% ipython --no-banner

In [1]: import numpy as np

In [2]: np.set_printoptions(precision=2, suppress=True, linewidth=120, sign=" ")

In [3]: F = np.load("case10.npy")

In [4]: print(F)
[[ 0  0  0  0  0]
 [ 0  0  0  0  1]
 [ 0  0  0  1  1]
 [ 0  0  1  0  0]
 [ 0  1  1  0  0]]

In [5]: P = np.triu(np.array([[2, 3, 2, -3, -3],
   ...:     [-1, -2, -2, 2, -1],
   ...:     [-1, 2, 3, 3, 1],
   ...:     [-2, 2, -2, 1, 3],
   ...:     [2, 1, -2, -2, 2]]), 1) + np.eye(5)

In [6]: out = P @ F @ np.linalg.inv(P)

In [7]: print(out)
[[   0.   -3.  -12.   44. -118.]
 [   0.   -1.   -1.    3.  -10.]
 [   0.    1.    6.  -19.   53.]
 [   0.    3.   10.  -36.  101.]
 [   0.    1.    3.  -11.   31.]]

In [8]: print(np.linalg.matrix_rank(out))
4

In [9]: print(P @ F - F @ P)
[[ 0. -3. -6.  2.  5.]
 [ 0. -1.  1. -2. -2.]
 [ 0.  1.  4.  0. -3.]
 [ 0.  3.  3. -3. -1.]
 [ 0.  0.  2. -5.  0.]]

In [10]: U, sigma, Vt = np.linalg.svd(F)

In [11]: print(sigma)
[ 1.62  1.62  0.62  0.62  0.  ]

In [12]: print(np.argmax(sigma[:-1] / (sigma[1:] + 1e-6)) + 1)
4

In [13]: out = U[:, :4] @ np.diag(sigma[:4]) @ Vt[:4]

In [14]: print(out.round(2) + 0)
[[ 0.  0.  0.  0.  0.]
 [ 0.  0.  0.  0.  1.]
 [ 0.  0.  0.  1.  1.]
 [ 0.  0.  1.  0.  0.]
 [ 0.  1.  1.  0.  0.]]

In [15]: print(round(float(np.linalg.norm(F - out, 2)), 2), sigma[4])
0.0 0.0

In [16]: print(np.linalg.matrix_rank(F, rtol=0.05))
4

In [17]: print(np.round(np.linalg.norm(F - out) / np.linalg.norm(F), 2))
0.0

In [18]: print((F != 0).astype(int))
[[ 0  0  0  0  0]
 [ 0  0  0  0  1]
 [ 0  0  0  1  1]
 [ 0  0  1  0  0]
 [ 0  1  1  0  0]]

In [19]: try:
    ...:     np.linalg.cholesky(F)
    ...: except np.linalg.LinAlgError as e:
    ...:     print(e)
    ...: 
Matrix is not positive definite

In [20]: print(np.all(np.linalg.eigvalsh(F) > 0))
False

In [21]: print([round(float(np.linalg.det(F[:i, :i])), 2) + 0 for i in range(1, 6)])
[0.0, 0.0, 0.0, 0.0, 0.0]

In [22]: feats = np.load("sample9.npy")

In [23]: print(feats)
[[-4 -1  0  3]
 [ 1  2  0  0]
 [-4 -1  0  3]
 [ 0  0  0  0]
 [ 1 -2 -3 -2]
 [ 0  0  0  0]
 [ 0  0  0  0]
 [ 2  6 -5  3]
 [ 1  2  0  0]
 [-3  1  0  3]
 [ 5  5 -5  0]
 [ 5  5 -5  0]
 [ 6  7 -5  0]
 [ 5  5 -5  0]
 [ 1  2  0  0]
 [ 0  0  0  0]
 [ 1 -2 -3 -2]
 [ 1 -2 -3 -2]
 [ 0  0  0  0]
 [ 1  2  0  0]
 [ 0  0  0  0]]

In [24]: # row 2 repeats row 0

In [25]: vec = np.array([-2, -1, -1, 0])

In [26]: rhs = feats @ vec

In [27]: beta, lr = np.zeros(4), 1 / np.linalg.norm(feats, 2) ** 2

In [28]: for i in range(150):
    ...:     beta -= lr * feats.T @ (feats @ beta - rhs)
    ...:     if i % 50 == 0: print(i, round(np.linalg.norm(feats @ beta - rhs), 2))
    ...: 
0 11.27
50 0.64
100 0.59

In [29]: print(round(float(np.linalg.cond(feats)), 2))
26.1

In [30]: print(beta)
[-1.59 -1.31 -0.92  0.46]

In [31]: vec = np.array([-7, -9, -8, 2])

In [32]: rhs = feats @ vec

In [33]: print(np.round(np.linalg.pinv(feats) @ feats, 2) + 0)
[[ 1.  0.  0.  0.]
 [ 0.  1.  0.  0.]
 [ 0.  0.  1.  0.]
 [ 0.  0.  0.  1.]]

In [34]: try:
    ...:     np.linalg.solve(feats, rhs)
    ...: except np.linalg.LinAlgError as e:
    ...:     print(repr(e))
    ...: 
LinAlgError('Last 2 dimensions of the array must be square')

In [35]: rng = np.random.default_rng(562905)

In [36]: rhs = rhs + 0.1 * rng.normal(size=21)

In [37]: print(rhs)
[ 42.77 -24.97  42.99  -0.03  30.94  -0.02  -0.13 -22.05 -24.85  18.   -39.78 -40.02 -64.9  -39.94 -24.85  -0.13  31.05
  31.08  -0.01 -25.02  -0.11]

In [38]: beta, *_ = np.linalg.lstsq(feats, rhs)

In [39]: print(np.round(feats.T @ (rhs - feats @ beta), 2) + 0)
[ 0.  0.  0.  0.]

In [40]: print([round(float(np.linalg.norm(np.linalg.solve(feats.T @ feats + lam * np.eye(4), feats.T @ rhs))), 2) for lam in (0, 1, 10, 100)])
[14.05, 13.76, 11.68, 5.73]
